$ python -q
>>> import numpy as np
>>> from numpy import linalg as LA
>>> np.set_printoptions(precision=3, suppress=True, linewidth=160, floatmode="fixed")
>>> def rnd(a):
...     return np.round(a, 3) + 0
... 
>>> m1 = np.loadtxt("arr.csv", delimiter=",")
>>> m1
array([[ 2.710,  5.077,  7.342,  2.796,  5.321],
       [ 0.088,  4.702,  6.741,  3.412,  7.450],
       [-0.069,  6.190,  6.062,  2.019,  4.941],
       [ 0.718,  5.591,  5.777,  2.031,  5.046],
       [-1.199,  5.450,  4.449,  1.764,  6.003],
       [ 2.153,  4.647,  5.985,  2.656,  6.503],
       [ 1.528,  4.821,  6.847,  1.549,  6.158],
       [-0.959,  6.433,  7.418,  3.039,  6.253],
       [-2.231,  4.728,  6.113,  3.462,  6.628],
       [ 0.752,  6.602,  6.866,  3.253,  5.294],
       [-0.750,  6.978,  6.830,  4.190,  4.389],
       [ 1.358,  5.331,  4.337,  3.127,  5.584],
       [-0.606,  6.006,  6.040,  3.685,  4.964],
       [-0.851,  5.687,  4.555,  2.718,  5.584],
       [-0.141,  5.521,  6.234,  2.813,  8.262],
       [-1.197,  6.316,  5.264,  4.370,  5.601],
       [-0.557,  5.356,  4.847,  4.433,  6.531],
       [ 1.849,  7.614,  5.789,  3.860,  5.880],
       [-0.854,  5.207,  5.546,  3.412,  5.246],
       [ 2.196,  5.971,  7.567,  3.070,  5.281],
       [-0.091,  6.603,  5.366,  4.181,  7.526],
       [-0.457,  4.428,  5.916,  2.672,  4.247],
       [ 1.002,  6.380,  5.724,  2.615,  5.991],
       [ 0.625,  3.625,  7.153,  3.661,  5.104],
       [ 0.928,  6.024,  2.830,  3.266,  5.703],
       [-0.305,  5.841,  6.088,  2.743,  6.889],
       [-0.268,  4.445,  5.906,  2.794,  5.157],
       [ 2.017,  4.654,  5.320,  1.265,  6.367],
       [-0.549,  6.535,  5.408,  3.706,  6.496],
       [ 0.210,  6.733,  6.630,  2.653,  6.430]])
>>> cen = m1 - m1.mean(axis=0)
>>> Uu, s, Vt = LA.svd(cen, full_matrices=False)
>>> LA.matrix_rank(cen)
np.int64(5)
>>> np.abs(Uu[:, 0]).argmax()
np.int64(0)
>>> (np.sign(Uu[:, 0]) == np.sign(Uu[0, 0])).astype(int)
array([1, 1, 1, 1, 0, 1, 1, 0, 0, 1, 0, 1, 0, 0, 0, 0, 0, 1, 0, 1, 0, 0, 1, 1, 0, 0, 0, 1, 0, 1])
>>> rnd(cen.mean(axis=0))
array([0.000, 0.000, 0.000, 0.000, 0.000])
>>> rnd(Vt[0] * np.sign(Vt[0, np.abs(Vt[0]).argmax()]))
array([ 0.860, -0.185,  0.345, -0.314, -0.098])
>>> rnd(s ** 2 / (s ** 2).sum())
array([0.347, 0.209, 0.185, 0.171, 0.088])
>>> rnd((s ** 2).sum() ** 2 / (s ** 4).sum())
np.float64(4.248)
>>> other = np.c_[m1[:, :4] @ np.array([[1, -2, 1, 2], [-1, -2, 0, 0], [2, 2, -1, -2], [1, 1, -1, 2]]), np.array([2, 0, 5, 3, 3, 4, 3, 0, 5, 5, 2, 5, 5, 5, 4, 0, 1, 2, 5, 2, 5, 5, 0, 1, 2, 3, 0, 1, 5, 5])]
>>> rnd(other)
array([[ 15.113,   1.906,  -7.428,  -3.672,   2.000],
       [ 12.280,   7.314, -10.065,  -6.482,   0.000],
       [  7.884,   1.901,  -8.150,  -8.224,   5.000],
       [  8.712,   0.967,  -7.090,  -6.056,   3.000],
       [  4.013,   2.160,  -7.412,  -7.768,   3.000],
       [ 12.132,   1.026,  -6.488,  -2.352,   4.000],
       [ 11.950,   2.545,  -6.868,  -7.540,   3.000],
       [ 10.483,   6.927, -11.416, -10.676,   0.000],
       [  8.729,  10.694, -11.806,  -9.764,   5.000],
       [ 11.135,   2.277,  -9.367,  -5.722,   5.000],
       [ 10.122,   5.394, -11.770,  -6.780,   2.000],
       [  7.828,  -1.577,  -6.106,   0.296,   5.000],
       [  9.153,   4.965, -10.331,  -5.922,   5.000],
       [  5.290,   2.156,  -8.124,  -5.376,   5.000],
       [  9.619,   4.521,  -9.188,  -7.124,   4.000],
       [  7.385,   4.660, -10.831,  -4.182,   0.000],
       [  8.214,   4.529,  -9.837,  -1.942,   1.000],
       [  9.673,  -3.488,  -7.800,  -0.160,   2.000],
       [  8.443,   5.798,  -9.812,  -5.976,   5.000],
       [ 14.429,   1.870,  -8.441,  -4.602,   2.000],
       [  8.219,   1.889,  -9.638,  -2.552,   5.000],
       [  9.619,   6.562,  -9.045,  -7.402,   5.000],
       [  8.685,  -0.701,  -7.337,  -4.214,   0.000],
       [ 14.967,   9.467, -10.189,  -5.734,   1.000],
       [  3.830,  -4.978,  -5.168,   2.728,   2.000],
       [  8.773,   3.847,  -9.136,  -7.300,   3.000],
       [  9.893,   6.252,  -8.968,  -6.760,   0.000],
       [  9.268,  -1.437,  -4.568,  -4.076,   1.000],
       [  7.438,   2.550,  -9.663,  -4.502,   5.000],
       [  9.390,   2.027,  -9.073,  -7.534,   5.000]])
>>> rnd(LA.norm(LA.qr(m1)[0].T @ other, axis=0) ** 2 / ((other ** 2).sum(axis=0) + 1e-12))
array([1.000, 1.000, 1.000, 1.000, 0.718])
>>> data = np.loadtxt("x.csv", delimiter=",")
>>> data
array([[ 0.000, -1.000,  1.000,  0.000,  3.000],
       [ 1.000,  0.000,  2.000,  1.000,  4.000],
       [-1.000, -2.000,  0.000, -1.000,  2.000],
       [-1.000, -2.000,  0.000, -1.000,  2.000],
       [ 1.000,  0.000,  2.000,  1.000,  4.000],
       [ 1.000,  0.000,  2.000,  1.000,  4.000],
       [-1.000, -2.000,  0.000, -1.000,  2.000],
       [ 1.000,  0.000,  2.000,  1.000,  4.000]])
>>> rk = LA.matrix_rank(data)
>>> rk
np.int64(2)
>>> ns = LA.svd(data)[2][rk:].T
>>> np.allclose(data @ ns, 0)
True
>>> [int(LA.matrix_rank(np.delete(data, i, axis=0))) for i in range(8)]
[2, 2, 2, 2, 2, 2, 2, 2]
>>> [int(LA.matrix_rank(data[:i])) for i in range(1, len(data) + 1)]
[1, 2, 2, 2, 2, 2, 2, 2]
>>> rnd(data @ ns)
array([[0.000, 0.000, 0.000],
       [0.000, 0.000, 0.000],
       [0.000, 0.000, 0.000],
       [0.000, 0.000, 0.000],
       [0.000, 0.000, 0.000],
       [0.000, 0.000, 0.000],
       [0.000, 0.000, 0.000],
       [0.000, 0.000, 0.000]])
>>> ns.shape
(5, 3)
>>> G = data.T @ data
>>> G
array([[  7.000,   6.000,   8.000,   7.000,  10.000],
       [  6.000,  13.000,  -1.000,   6.000, -15.000],
       [  8.000,  -1.000,  17.000,   8.000,  35.000],
       [  7.000,   6.000,   8.000,   7.000,  10.000],
       [ 10.000, -15.000,  35.000,  10.000,  85.000]])
>>> rnd(LA.svd(data, compute_uv=False) ** 2)
array([104.876,  24.124,   0.000,   0.000,   0.000])
>>> [round(float(x), 3) for x in LA.svd(data, compute_uv=False)[:3]]
[10.241, 4.912, 0.0]
>>> Uu, s, Vt = LA.svd(data)
>>> evecs = Vt[:(s > 1e-8).sum()]
>>> rng = np.random.default_rng(489)
>>> x = data[4] + -1 * data[7] + rng.integers(2) * np.eye(5)[0]
>>> x
array([1.000, 0.000, 0.000, 0.000, 0.000])
>>> rnd(LA.norm(x - evecs.T @ evecs @ x))
np.float64(0.872)
>>> rnd(np.diag(evecs.T @ evecs))
array([0.239, 0.478, 0.217, 0.239, 0.826])
>>> Uu, s, Vt = LA.svd(data)
>>> rnd(s)
array([10.241,  4.912,  0.000,  0.000,  0.000])
>>> other = Uu[:, :2] @ np.diag(s[:2]) @ Vt[:2]
>>> rnd(LA.norm(data - other, 2)), rnd(s[2])
(np.float64(0.0), np.float64(0.0))
>>> rnd(np.abs(data - other).max())
np.float64(0.0)
>>> rnd(other)
array([[ 0.000, -1.000,  1.000,  0.000,  3.000],
       [ 1.000,  0.000,  2.000,  1.000,  4.000],
       [-1.000, -2.000,  0.000, -1.000,  2.000],
       [-1.000, -2.000,  0.000, -1.000,  2.000],
       [ 1.000,  0.000,  2.000,  1.000,  4.000],
       [ 1.000,  0.000,  2.000,  1.000,  4.000],
       [-1.000, -2.000,  0.000, -1.000,  2.000],
       [ 1.000,  0.000,  2.000,  1.000,  4.000]])
>>> LA.matrix_rank(data, rtol=0.05)
np.int64(2)
>>> LA.matrix_rank(other)
np.int64(2)
>>> arr = np.loadtxt("case7.csv", delimiter=",")
>>> arr
array([[  0.000,  -1.000,   2.000,  -1.000,   2.000],
       [ -1.000,   0.000,   3.000,  -3.000,   2.000],
       [ -4.000,  -3.000,   5.000,  -6.000,   5.000],
       [ -4.000,  -2.000,   7.000,  -9.000,   8.000],
       [ -1.000,   0.000,   6.000,  -7.000,   9.000],
       [  0.000,  -1.000,   7.000,  -4.000,  11.000],
       [ -2.000,  -2.000,   6.000,  -6.000,  12.000],
       [ -2.000,  -2.000,   8.000,  -6.000,  14.000],
       [ -4.000,  -1.000,   8.000,  -9.000,  12.000],
       [ -1.000,  -2.000,  11.000,  -9.000,  15.000],
       [ -2.000,  -2.000,  11.000,  -9.000,  15.000],
       [ -2.000,   1.000,   8.000,  -9.000,  18.000],
       [ -1.000,   3.000,   7.000, -11.000,  19.000],
       [  1.000,   0.000,   6.000, -14.000,  19.000],
       [  1.000,  -1.000,   9.000, -11.000,  17.000]])
>>> q, evecs = LA.qr(arr[:, :1])[0], LA.qr(arr[:, 1:])[0]
>>> s = LA.svd(q.T @ evecs, compute_uv=False)
>>> rnd(LA.norm(q @ q.T - evecs @ evecs.T, 2))
np.float64(1.0)
>>> (s > 0.9).sum()
np.int64(0)
>>> rnd(np.degrees(np.arccos(s.clip(0, 1))))
array([39.103])
>>> def softmax(z):
...     e = np.exp(z - z.max(axis=-1, keepdims=True))
...     return e / e.sum(axis=-1, keepdims=True)
... 
>>> rnd(softmax(arr).sum(axis=1))
array([1.000, 1.000, 1.000, 1.000, 1.000, 1.000, 1.000, 1.000, 1.000, 1.000, 1.000, 1.000, 1.000, 1.000, 1.000])
>>> rnd(softmax(10 * arr[12]))
array([0.000, 0.000, 0.000, 0.000, 1.000])
>>> att = arr @ arr.T / np.sqrt(5)
>>> rnd(softmax(att)[12] @ arr)
array([  0.998,   0.004,   6.001, -13.996,  19.000])
>>> softmax(att).round(6).argmax(axis=1)
array([13, 13, 13, 13, 13, 13, 13, 13, 13, 13, 13, 13, 13, 13, 13])
>>> t3 = np.stack([arr, -2 * arr, arr[::-1]])
>>> t3.shape
(3, 15, 5)
>>> t3.sum(axis=0)
array([[  1.000,   0.000,   7.000, -10.000,  15.000],
       [  2.000,   0.000,   3.000, -11.000,  17.000],
       [  3.000,   6.000,   2.000,  -5.000,  14.000],
       [  2.000,   3.000,   1.000,   0.000,  10.000],
       [ -1.000,  -2.000,   5.000,  -2.000,   6.000],
       [ -1.000,  -1.000,   4.000,  -5.000,   4.000],
       [ -2.000,   1.000,   2.000,  -3.000,   0.000],
       [  0.000,   0.000,   0.000,   0.000,   0.000],
       [  2.000,  -1.000,  -2.000,   3.000,   0.000],
       [  1.000,   1.000,  -4.000,   5.000,  -4.000],
       [  1.000,   2.000,  -5.000,   2.000,  -6.000],
       [ -2.000,  -3.000,  -1.000,   0.000, -10.000],
       [ -3.000,  -6.000,  -2.000,   5.000, -14.000],
       [ -2.000,   0.000,  -3.000,  11.000, -17.000],
       [ -1.000,   0.000,  -7.000,  10.000, -15.000]])
>>> np.einsum("bij,cij->bc", t3, t3)
array([[ 4515.000, -9030.000,  3186.000],
       [-9030.000, 18060.000, -6372.000],
       [ 3186.000, -6372.000,  4515.000]])
>>> rnd(LA.norm(t3, axis=(1, 2)))
array([ 67.194, 134.387,  67.194])
>>> Uu, s, Vt = LA.svd(arr, full_matrices=False)
>>> rnd(np.sqrt((s ** 2).sum())), rnd(LA.norm(arr))
(np.float64(67.194), np.float64(67.194))
>>> rnd(np.cumsum(s ** 2) / np.sum(s ** 2))
array([0.960, 0.983, 0.993, 0.998, 1.000])
>>> np.abs(Uu[:, 0]).round(6).argmax()
np.int64(13)
>>> rnd(Uu.T @ arr @ Vt.T)
array([[65.833,  0.000,  0.000,  0.000,  0.000],
       [ 0.000, 10.127,  0.000,  0.000,  0.000],
       [ 0.000,  0.000,  6.812,  0.000,  0.000],
       [ 0.000,  0.000,  0.000,  4.609,  0.000],
       [ 0.000,  0.000,  0.000,  0.000,  3.285]])
>>> Uu.shape, s.shape, Vt.shape
((15, 5), (5,), (5, 5))
>>> rnd(Vt @ Vt.T)
array([[1.000, 0.000, 0.000, 0.000, 0.000],
       [0.000, 1.000, 0.000, 0.000, 0.000],
       [0.000, 0.000, 1.000, 0.000, 0.000],
       [0.000, 0.000, 0.000, 1.000, 0.000],
       [0.000, 0.000, 0.000, 0.000, 1.000]])
>>> rnd(s)
array([65.833, 10.127,  6.812,  4.609,  3.285])
>>> (s > 1e-8).sum()
np.int64(5)
>>> rnd(np.abs(Vt[0]))
array([0.075, 0.039, 0.420, 0.479, 0.766])
>>> labels = m1[:, 2] > np.median(m1[:, 2])
>>> r0 = m1[labels].mean(axis=0) - m1[~labels].mean(axis=0)
>>> rnd((((m1 - m1.mean(axis=0)) @ r0 > 0) == labels).mean())
np.float64(0.933)
>>> labels.astype(int)
array([1, 1, 1, 0, 0, 1, 1, 1, 1, 1, 1, 0, 1, 0, 1, 0, 0, 0, 0, 1, 0, 0, 0, 1, 0, 1, 0, 0, 0, 1])
>>> ((m1 - m1.mean(axis=0)) @ r0 > 0).astype(int)
array([1, 1, 1, 0, 0, 1, 1, 1, 0, 1, 1, 0, 0, 0, 1, 0, 0, 0, 0, 1, 0, 0, 0, 1, 0, 1, 0, 0, 0, 1])
>>> np.argsort(-np.abs(r0).round(6), kind="stable")
array([2, 0, 4, 1, 3])
>>> rnd(r0)
array([ 0.223, -0.116,  1.525, -0.081,  0.194])
>>> mat = np.load("out11.npy")
>>> mat
array([[3.000, 1.000, 0.000, 0.000, 0.000],
       [0.000, 3.000, 1.000, 0.000, 0.000],
       [0.000, 0.000, 3.000, 1.000, 0.000],
       [0.000, 0.000, 0.000, 3.000, 1.000],
       [0.000, 0.000, 0.000, 0.000, 3.000]])
>>> other = mat / np.sqrt((mat ** 2).mean(axis=1, keepdims=True))
>>> LA.matrix_rank(other) == LA.matrix_rank(mat)
np.True_
>>> rnd(other[1])
array([0.000, 2.121, 0.707, 0.000, 0.000])
>>> rnd(mat - mat.mean(axis=1, keepdims=True))
array([[ 2.200,  0.200, -0.800, -0.800, -0.800],
       [-0.800,  2.200,  0.200, -0.800, -0.800],
       [-0.800, -0.800,  2.200,  0.200, -0.800],
       [-0.800, -0.800, -0.800,  2.200,  0.200],
       [-0.600, -0.600, -0.600, -0.600,  2.400]])
>>> LA.matrix_rank(mat - mat.mean(axis=1, keepdims=True))
np.int64(4)
